% ipython --no-banner

In [1]: import numpy as np

In [2]: from numpy import linalg as LA

In [3]: np.set_printoptions(precision=1, suppress=True, linewidth=160, sign=" ")

In [4]: def rd(a):
   ...:     return np.round(a, 1) + 0
   ...: 

In [5]: rng = np.random.default_rng(95985)

In [6]: ang = np.sort(rng.uniform(-2, 2, 25))

In [7]: A = np.c_[ang, ang ** 2, ang ** 3] @ np.array([[3, -1, 5], [2, -1, -3], [4, -5, -4]])

In [8]: rd(A)
Out[8]: 
array([[-23.8,  29.7,   5.6],
       [-22.7,  28.3,   4.9],
       [-16.5,  20.1,   1. ],
       [-13.5,  16.1,  -0.7],
       [-12.7,  15. ,  -1.2],
       [ -7.5,   8.3,  -3.4],
       [ -6.1,   6.4,  -3.8],
       [ -5.1,   5.2,  -4. ],
       [ -2.7,   2.2,  -3.7],
       [ -1.5,   0.8,  -2.7],
       [ -1.1,   0.5,  -2.2],
       [ -0.5,   0.2,  -1. ],
       [  1.1,  -0.5,   1.1],
       [  2.2,  -1.2,   1.3],
       [  4.2,  -2.7,   0.8],
       [  5. ,  -3.4,   0.4],
       [  5.6,  -3.9,   0.1],
       [  5.8,  -4.1,   0. ],
       [  8.2,  -6.3,  -1.5],
       [  8.9,  -6.9,  -1.9],
       [  9.6,  -7.6,  -2.4],
       [ 14.1, -12. ,  -5.8],
       [ 18.6, -16.5,  -9.4],
       [ 22. , -20.1, -12.3],
       [ 38.3, -37.5, -26.8]])

In [9]: A2 = np.c_[A[:, :2] @ np.array([[1, 2], [4, 5]]), np.array([0, 2, 0, 1, 1, 0, 2, 1, 2, 2, 3, 2, 2, 1, 1, 2, 0, 2, 3, 1, 1, 1, 3, 3, 0])]

In [10]: rd(A2)
Out[10]: 
array([[  95.1,  101.1,    0. ],
       [  90.5,   96.1,    2. ],
       [  63.9,   67.5,    0. ],
       [  51. ,   53.7,    1. ],
       [  47.4,   49.8,    1. ],
       [  25.6,   26.4,    0. ],
       [  19.5,   19.8,    2. ],
       [  15.6,   15.6,    1. ],
       [   6.1,    5.6,    2. ],
       [   1.9,    1.2,    2. ],
       [   1.1,    0.5,    3. ],
       [   0.2,   -0.1,    2. ],
       [  -0.8,   -0.2,    2. ],
       [  -2.5,   -1.5,    1. ],
       [  -6.6,   -5.1,    1. ],
       [  -8.4,   -6.8,    2. ],
       [  -9.9,   -8.2,    0. ],
       [ -10.5,   -8.7,    2. ],
       [ -16.8,  -14.9,    3. ],
       [ -18.8,  -16.8,    1. ],
       [ -20.6,  -18.6,    1. ],
       [ -33.7,  -31.6,    1. ],
       [ -47.5,  -45.5,    3. ],
       [ -58.3,  -56.4,    3. ],
       [-111.8, -111.1,    0. ]])

In [11]: LA.matrix_rank(A2)
Out[11]: np.int64(3)

In [12]: rd(LA.norm(A2 - A @ LA.lstsq(A, A2)[0], axis=0))
Out[12]: array([ 0. ,  0. ,  7.2])

In [13]: rd(LA.lstsq(A, A2[:, 0])[0])
Out[13]: array([ 1.,  4.,  0.])

In [14]: print(rd(np.abs(A).max()))
38.3

In [15]: np.count_nonzero(A)
Out[15]: np.int64(75)

In [16]: A.shape
Out[16]: (25, 3)

In [17]: A[25]
Traceback (most recent call last):
  Cell In[17], line 1
    A[25]
IndexError: index 25 is out of bounds for axis 0 with size 25


In [18]: rd(A.sum(axis=1))
Out[18]: 
array([ 11.6,  10.5,   4.6,   1.9,   1.2,  -2.7,  -3.5,  -3.9,  -4.2,  -3.3,  -2.8,  -1.3,   1.7,   2.3,   2.3,   2. ,   1.8,   1.7,   0.5,   0. ,  -0.4,
        -3.6,  -7.4, -10.4, -26.1])

In [19]: np.zeros(25, 3)
Traceback (most recent call last):
  Cell In[19], line 1
    np.zeros(25, 3)
TypeError: Cannot interpret '3' as a data type


In [20]: rd(LA.svd(A, compute_uv=False))
Out[20]: array([ 102. ,   22.4,    6.9])

In [21]: LA.rank(A)
Traceback (most recent call last):
  Cell In[21], line 1
    LA.rank(A)
AttributeError: module 'numpy.linalg' has no attribute 'rank'


In [22]: rd(LA.norm(A))
Out[22]: np.float64(104.6)

In [23]: A[:, 3]
Traceback (most recent call last):
  Cell In[23], line 1
    A[:, 3]
IndexError: index 3 is out of bounds for axis 1 with size 3


In [24]: print(rd(A.mean(axis=0)))
[ 1.2  0.4 -2.7]
